$ python -q
>>> import numpy as np
>>> import numpy.linalg as la
>>> np.set_printoptions(precision=1, suppress=True, linewidth=160, sign=" ")
>>> E = np.load("dump.npy")
>>> E
array([[ -1,   1,  -3,  -2],
       [  2,   3,   0,   1],
       [  1,   6,   2,   3],
       [  3,   8,  -1,   0],
       [  4,  10,  -2,  -1],
       [  2,   8,   0,  -3],
       [  0,   8,   0,  -1],
       [  2,   5,  -1,  -3],
       [  3,   7,  -3,  -1],
       [  5,   8,  -2,   1],
       [  8,   7,  -2,  -1],
       [  9,   6,   0,  -3],
       [ 11,   7,   1,   0],
       [ 10,   9,   0,   2],
       [  8,   7,   3,   0],
       [  6,   7,   1,   0],
       [  8,   7,   1,  -3],
       [  8,   6,  -1,  -6],
       [  8,   5,   0,  -6],
       [  7,   5,  -2,  -3],
       [  5,   3,  -1,  -2],
       [  2,   4,   1,  -3],
       [  1,   1,   1,  -6],
       [  2,  -2,   3,  -9],
       [  0,  -1,   0, -10],
       [ -3,  -1,   1,  -9],
       [ -3,   1,   1,  -7],
       [ -1,   3,  -1,  -7],
       [  1,   6,   1,  -5],
       [  1,   7,   1,  -5],
       [  4,  10,  -1,  -8],
       [  6,   8,  -1,  -5],
       [  4,   6,   2,  -7],
       [  2,   3,  -1,  -9],
       [  4,   3,  -2,  -6],
       [  3,   0,  -2,  -4],
       [  0,  -3,  -5,  -1],
       [ -1,   0,  -4,  -2],
       [  1,   3,  -2,  -3],
       [  0,   2,  -4,  -3],
       [  3,   3,  -5,  -4],
       [  1,   2,  -7,  -7],
       [  1,   5,  -8,  -4],
       [ -1,   8,  -6,  -3],
       [ -1,  11,  -7,  -5],
       [  2,  13,  -6,  -3],
       [  0,  12,  -8,   0]])
>>> labels = E[:, 1] > np.median(E[:, 1])
>>> r0 = E[labels].mean(axis=0) - E[~labels].mean(axis=0)
>>> round(float((((E - E.mean(axis=0)) @ r0 > 0) == labels).mean()), 1)
0.9
>>> ((E - E.mean(axis=0)) @ r0 > 0).astype(int)
array([ 0,  0,  1,  1,  1,  1,  1,  0,  1,  1,  1,  1,  1,  1,  1,  1,  1,  1,  1,  1,  0,  0,  0,  0,  0,  0,  0,  0,  0,  1,  1,  1,  0,  0,  0,  0,  0,  0,
        0,  0,  0,  0,  0,  1,  1,  1,  1])
>>> D = la.norm(E[:, None] - E[None], axis=-1)
>>> la.matrix_rank(D ** 2)
np.int64(6)
>>> D[:5, :5]
array([[  0. ,   5.6,   8.9,   8.5,  10.4],
       [  5.6,   0. ,   4.2,   5.3,   7.8],
       [  8.9,   4.2,   0. ,   5.1,   7.5],
       [  8.5,   5.3,   5.1,   0. ,   2.6],
       [ 10.4,   7.8,   7.5,   2.6,   0. ]])
>>> D[9].round(6).argsort(kind="stable")[:4]
array([ 9,  3,  4,  8])
>>> data = np.load("run2.npy")
>>> data
array([[ 0.3, -0.5,  0. , -0.2,  0. , -0.2, -0.4, -0.1, -0.4, -0.3, -0.4,  0.2,  0.1,  0.1],
       [-0.6,  0.5,  0.2,  0.2,  0. ,  0.2,  0.7,  0.4,  0.7,  0.4,  0.6, -0.3,  0. , -0.3],
       [ 0.3,  0.1,  0. , -0.1,  0.1, -0.1,  0. ,  0. , -0.1, -0.2, -0.2,  0.1,  0.1,  0.1],
       [ 2.4, -2.5,  0.1, -1. ,  0. , -1.2, -2.5, -1.1, -2.4, -1.2, -2.3,  1.1,  1.1,  1.3],
       [ 1.7, -2. , -0.1, -0.8, -0.2, -0.9, -1.8, -1. , -2. , -0.8, -1.9,  0.9,  0.8,  1.2],
       [ 0.1,  0. , -0.1,  0. , -0.1, -0.1, -0.2, -0.1,  0. , -0.1, -0.1,  0.2,  0.2,  0.1],
       [-1.3,  1.3,  0.1,  0.7,  0. ,  0.8,  1.2,  0.7,  1.1,  0.6,  1.2, -0.6, -0.5, -0.6],
       [ 3.2, -3.3,  0. , -1.6,  0. , -1.6, -3.2, -1.5, -3.1, -1.5, -3.2,  1.6,  1.7,  1.6],
       [ 1.5, -1.7,  0. , -0.7, -0.2, -0.8, -1.6, -1. , -1.4, -0.7, -1.6,  0.7,  0.8,  0.9],
       [ 2.1, -2. ,  0.1, -1. ,  0.1, -0.9, -2. , -0.8, -1.9, -0.9, -2. ,  1.1,  0.9,  1. ],
       [ 0.6, -0.2, -0.2, -0.2,  0.1, -0.1, -0.4, -0.2, -0.4, -0.2, -0.6,  0.3,  0.2,  0.4],
       [ 0.5, -0.4,  0. , -0.3,  0. ,  0. , -0.4,  0. , -0.3, -0.3, -0.3,  0. ,  0.2,  0.3],
       [-1.2,  1.1,  0. ,  0.6,  0. ,  0.4,  1.1,  0.7,  1.2,  0.7,  1.2, -0.5, -0.5, -0.7],
       [-2.2,  1.9,  0.1,  1.3,  0. ,  1.2,  2.2,  1. ,  2.1,  1. ,  2.3, -1. , -0.9, -1. ],
       [ 1.1, -1. , -0.1, -0.4,  0.1, -0.6, -0.8, -0.5, -1.1, -0.6, -0.9,  0.6,  0.6,  0.4],
       [-1.8,  1.7,  0. ,  0.9,  0.1,  0.9,  1.9,  0.9,  1.9,  0.9,  1.8, -0.9, -0.7, -0.9],
       [-1.4,  1.5,  0.1,  0.7, -0.2,  0.6,  1.3,  0.7,  1.5,  0.7,  1.3, -0.5, -0.5, -0.6],
       [ 3.7, -3.8,  0. , -2. ,  0.1, -1.9, -3.6, -1.8, -3.7, -1.8, -3.7,  1.8,  1.9,  1.9],
       [ 0.3, -0.5,  0.1, -0.2, -0.2, -0.1, -0.5, -0.2, -0.4, -0.2, -0.6,  0.2,  0.4,  0.2],
       [ 0.4, -0.5,  0. ,  0. ,  0. , -0.4, -0.3, -0.4, -0.2, -0.2, -0.3,  0.1,  0.2,  0.2],
       [ 1. , -0.9, -0.1, -0.4, -0.2, -0.5, -1. , -0.5, -1.2, -0.4, -0.9,  0.4,  0.5,  0.4],
       [-3.1,  2.8,  0. ,  1.5,  0. ,  1.5,  3.1,  1.6,  2.9,  1.5,  2.9, -1.4, -1.6, -1.5],
       [ 0.4, -0.6, -0.1, -0.2,  0.1, -0.1, -0.3, -0.2, -0.4, -0.2, -0.4,  0.2,  0.3,  0.4],
       [-2.7,  2.6,  0.2,  1.3,  0.1,  1.5,  2.6,  1. ,  2.6,  1.3,  2.8, -1.3, -1.3, -1.3],
       [ 2.9, -2.8,  0. , -1.5, -0.1, -1.4, -2.8, -1.3, -2.8, -1.4, -2.9,  1.3,  1.5,  1.2],
       [-0.8,  0.8,  0. ,  0.4,  0. ,  0.4,  0.7,  0.3,  0.6,  0.4,  0.8, -0.5, -0.4, -0.4],
       [-0.2,  0. ,  0. ,  0.2, -0.1,  0. ,  0.1,  0.1,  0. , -0.2,  0.1,  0. ,  0.1, -0.1],
       [ 1.4, -1.5, -0.1, -0.6,  0. , -0.7, -1.4, -0.7, -1.3, -0.8, -1.3,  0.7,  0.5,  0.9],
       [-0.6,  0.7,  0. ,  0.4, -0.2,  0.3,  0.6,  0.3,  0.7,  0.2,  0.7, -0.4, -0.4, -0.2],
       [ 3.1, -3.3,  0. , -1.7,  0. , -1.5, -3.3, -1.7, -3.3, -1.6, -3.3,  1.8,  1.6,  1.7],
       [ 0. , -0.3,  0. , -0.1,  0.3,  0. , -0.2,  0. , -0.2,  0. , -0.1,  0. ,  0.2,  0.1],
       [ 1.4, -1.4,  0.1, -0.5, -0.1, -0.4, -1.4, -0.6, -1.1, -0.7, -1.3,  0.5,  0.8,  0.7],
       [-2.3,  2.6, -0.1,  1.3,  0.1,  1.1,  2.4,  1.3,  2.5,  1.2,  2.5, -1.3, -1.2, -1.3],
       [ 0.3, -0.2,  0. , -0.1,  0. , -0.1, -0.3, -0.3, -0.1, -0.1,  0. ,  0. ,  0.1,  0.2],
       [-3.7,  3.7, -0.2,  1.9,  0. ,  1.9,  3.6,  2. ,  3.7,  1.9,  3.7, -1.8, -1.8, -1.7],
       [ 2.1, -2.1,  0. , -1.1, -0.2, -1.1, -2.3, -0.9, -2. , -1. , -2.4,  1.1,  1.2,  1. ],
       [ 1.3, -1.3,  0. , -0.6,  0.1, -0.7, -1.5, -0.5, -1.3, -0.5, -1.4,  0.6,  0.7,  0.7],
       [ 0.2, -0.2,  0.1, -0.1, -0.1, -0.2, -0.2, -0.1, -0.2, -0.1, -0.2,  0. ,  0. ,  0.2],
       [ 4. , -3.8,  0. , -2. ,  0.2, -2. , -4.1, -1.9, -4.1, -2. , -4. ,  2. ,  1.9,  2. ]])
>>> cen = data - data.mean(axis=0)
>>> Uu, sv, Vt = la.svd(cen, full_matrices=False)
>>> np.round(cen.mean(axis=0), 1) + 0
array([ 0.,  0.,  0.,  0.,  0.,  0.,  0.,  0.,  0.,  0.,  0.,  0.,  0.,  0.])
>>> np.searchsorted(np.cumsum(sv ** 2) / (sv ** 2).sum(), 0.9) + 1
np.int64(1)
>>> la.matrix_rank(cen)
np.int64(14)
>>> np.round(sv ** 2 / (sv ** 2).sum(), 1) + 0
array([ 1.,  0.,  0.,  0.,  0.,  0.,  0.,  0.,  0.,  0.,  0.,  0.,  0.,  0.])
>>> np.round((sv ** 2).sum() ** 2 / (sv ** 4).sum(), 1)
np.float64(1.0)
>>> np.round(np.abs(Vt[-1]), 1) + 0
array([ 0.4,  0.2,  0.2,  0.2,  0.3,  0.2,  0.1,  0.1,  0. ,  0.3,  0.5,  0.4,  0.1,  0.2])
>>> (np.sign(Uu[:, 0]) == np.sign(Uu[0, 0])).astype(int)
array([ 1,  0,  0,  1,  1,  0,  0,  1,  1,  1,  1,  0,  0,  0,  1,  0,  0,  1,  1,  0,  1,  0,  1,  0,  1,  0,  0,  1,  0,  1,  0,  1,  0,  0,  0,  1,  1,  0,
        1])
>>> np.abs(Uu[:, 0]).argmax()
np.int64(34)
>>> cen = (data - data.mean(axis=0)) / data.std(axis=0)
>>> np.argwhere(np.abs(cen) > 2)
array([[  1,   2],
       [ 10,   2],
       [ 21,  12],
       [ 23,   2],
       [ 30,   4],
       [ 34,   0],
       [ 34,   1],
       [ 34,   2],
       [ 34,   3],
       [ 34,   5],
       [ 34,   6],
       [ 34,   7],
       [ 34,   8],
       [ 34,   9],
       [ 34,  10],
       [ 34,  11],
       [ 34,  12],
       [ 34,  13],
       [ 38,   6],
       [ 38,   8],
       [ 38,   9],
       [ 38,  11]])
>>> cen.std(axis=0)
array([ 1.,  1.,  1.,  1.,  1.,  1.,  1.,  1.,  1.,  1.,  1.,  1.,  1.,  1.])
>>> coef = la.lstsq(np.delete(cen, 1, axis=1), cen[:, 1])[0]
>>> np.abs(coef).argmax()
np.int64(7)
>>> coef.round(1) + 0
array([ 0.3,  0. ,  0. ,  0. ,  0.1,  0.1,  0.1,  0.4,  0.1,  0.2,  0.1, -0.2, -0.3])
>>> x = np.array([-3, -1, 8, 7])
>>> rhs = E @ x
>>> la.solve(E.T @ E, E.T @ rhs)
array([-3., -1.,  8.,  7.])
>>> np.round(la.pinv(E) @ E, 1) + 0
array([[ 1.,  0.,  0.,  0.],
       [ 0.,  1.,  0.,  0.],
       [ 0.,  0.,  1.,  0.],
       [ 0.,  0.,  0.,  1.]])
>>> rhs
array([ -36,   -2,   28,  -25,  -45,  -35,  -15,  -40,  -47,  -32,  -54,  -54,  -32,  -25,   -7,  -17,  -44,  -80,  -71,  -63,  -40,  -23,  -38,  -43,  -69,
        -45,  -33,  -57,  -36,  -37,  -86,  -69,  -51,  -80,  -73,  -53,  -44,  -43,  -43,  -55,  -80, -110, -100,  -74,  -99,  -88,  -76])
>>> try:
...     la.solve(E, rhs)
... except la.LinAlgError as e:
...     print("failed:", e)
... 
failed: Last 2 dimensions of the array must be square
>>> rng = np.random.default_rng(15)
>>> rhs = rhs + 0.3 * rng.normal(size=47)
>>> rhs
array([ -36.4,   -2.3,   28.1,  -25.2,  -44.8,  -34.8,  -15.4,  -39.7,  -47.2,  -31.4,  -53.8,  -54.2,  -31.9,  -24.9,   -6.9,  -16.6,  -43.8,  -79.5,  -70.8,
        -63.1,  -40.5,  -23.5,  -37.9,  -42.8,  -68.6,  -45.2,  -33. ,  -57.2,  -36.1,  -37.7,  -85.8,  -69.2,  -51. ,  -79.9,  -72.9,  -53.4,  -43.5,  -42.8,
        -42.8,  -55.2,  -80.5, -110.5, -100.1,  -74. ,  -99.2,  -87.5,  -75.9])
>>> coef, *_ = la.lstsq(E, rhs)
>>> np.round(E.T @ (rhs - E @ coef), 1) + 0
array([ 0.,  0.,  0.,  0.])
>>> x = np.array([2, 2, 2, 2, 2, 3, 0, 2, 3, 0, 1, 2, 3, 2])
>>> data @ np.eye(14)[5]
array([-0.2,  0.2, -0.1, -1.2, -0.9, -0.1,  0.8, -1.6, -0.8, -0.9, -0.1,  0. ,  0.4,  1.2, -0.6,  0.9,  0.6, -1.9, -0.1, -0.4, -0.5,  1.5, -0.1,  1.5, -1.4,
        0.4,  0. , -0.7,  0.3, -1.5,  0. , -0.4,  1.1, -0.1,  1.9, -1.1, -0.7, -0.2, -2. ])
>>> np.sign((data @ x).round(6))
array([-1.,  1.,  1., -1., -1.,  1.,  1., -1., -1., -1., -1., -1.,  1.,  1., -1.,  1.,  1., -1., -1., -1., -1.,  1., -1.,  1., -1.,  1.,  1., -1.,  1., -1.,
       -1., -1.,  1., -1.,  1., -1., -1., -1., -1.])
>>> la.norm(data @ x) <= la.norm(data, 2) * la.norm(x) + 1e-9
np.True_
>>> labels = data[:, 8] > np.median(data[:, 8])
>>> r0 = data[labels].mean(axis=0) - data[~labels].mean(axis=0)
>>> labels.astype(int)
array([ 0,  1,  1,  0,  0,  1,  1,  0,  0,  0,  0,  0,  1,  1,  0,  1,  1,  0,  0,  1,  0,  1,  0,  1,  0,  1,  1,  0,  1,  0,  1,  0,  1,  1,  1,  0,  0,  1,
        0])
>>> ((data - data.mean(axis=0)) @ r0 > 0).astype(int)
array([ 0,  1,  1,  0,  0,  1,  1,  0,  0,  0,  0,  1,  1,  1,  0,  1,  1,  0,  0,  1,  0,  1,  0,  1,  0,  1,  1,  0,  1,  0,  1,  0,  1,  1,  1,  0,  0,  1,
        0])
>>> round((((data - data.mean(axis=0)) @ r0 > 0) == labels).mean(), 1)
np.float64(1.0)
>>> arr = np.load("test10.npy")
>>> arr
array([[ 21.7,  39.6, -20.5,  59.5],
       [ 19.8,  39.8, -19.7,  61.4],
       [ 22.3,  40.8, -18.1,  59.1],
       [ 20.9,  38.9, -19.9,  60.5],
       [ 20.5,  40.3, -21.1,  58.6],
       [ 20.8,  40.2, -19.8,  60.3],
       [ 19.7,  39.2, -19.5,  59. ],
       [ 20.6,  39.1, -20.3,  61.2],
       [ 19.1,  39.2, -20.2,  59.6],
       [ 18.6,  41.5, -20.4,  60.3],
       [ 19.7,  39.1, -20.5,  61.6],
       [ 19.7,  40.8, -20.3,  59.8],
       [ 20.8,  39. , -19.5,  62.5],
       [ 18.3,  39.3, -19.3,  60.9]])
>>> cen = arr - arr.mean(axis=0)
>>> evecs = la.svd(cen)[2][:1]
>>> B = cen - cen @ evecs.T @ evecs
>>> np.cov(cen @ evecs.T, rowvar=False)
array( 1.6)
>>> cov = np.cov(arr, rowvar=False)
>>> np.polyfit(arr[:, 2], arr[:, 3], 1)
array([  0.1,  62. ])
>>> arr.std(axis=0)
array([ 1.1,  0.8,  0.7,  1.1])
>>> np.round(np.corrcoef(arr.T), 1) + 0
array([[ 1. ,  0. ,  0.3, -0.2],
       [ 0. ,  1. ,  0. , -0.4],
       [ 0.3,  0. ,  1. ,  0.1],
       [-0.2, -0.4,  0.1,  1. ]])
>>> np.argwhere(np.triu(np.abs(np.corrcoef(arr.T)) > 0.8, 1))
array([], shape=(0, 2), dtype=int64)
>>> cov.shape
(4, 4)
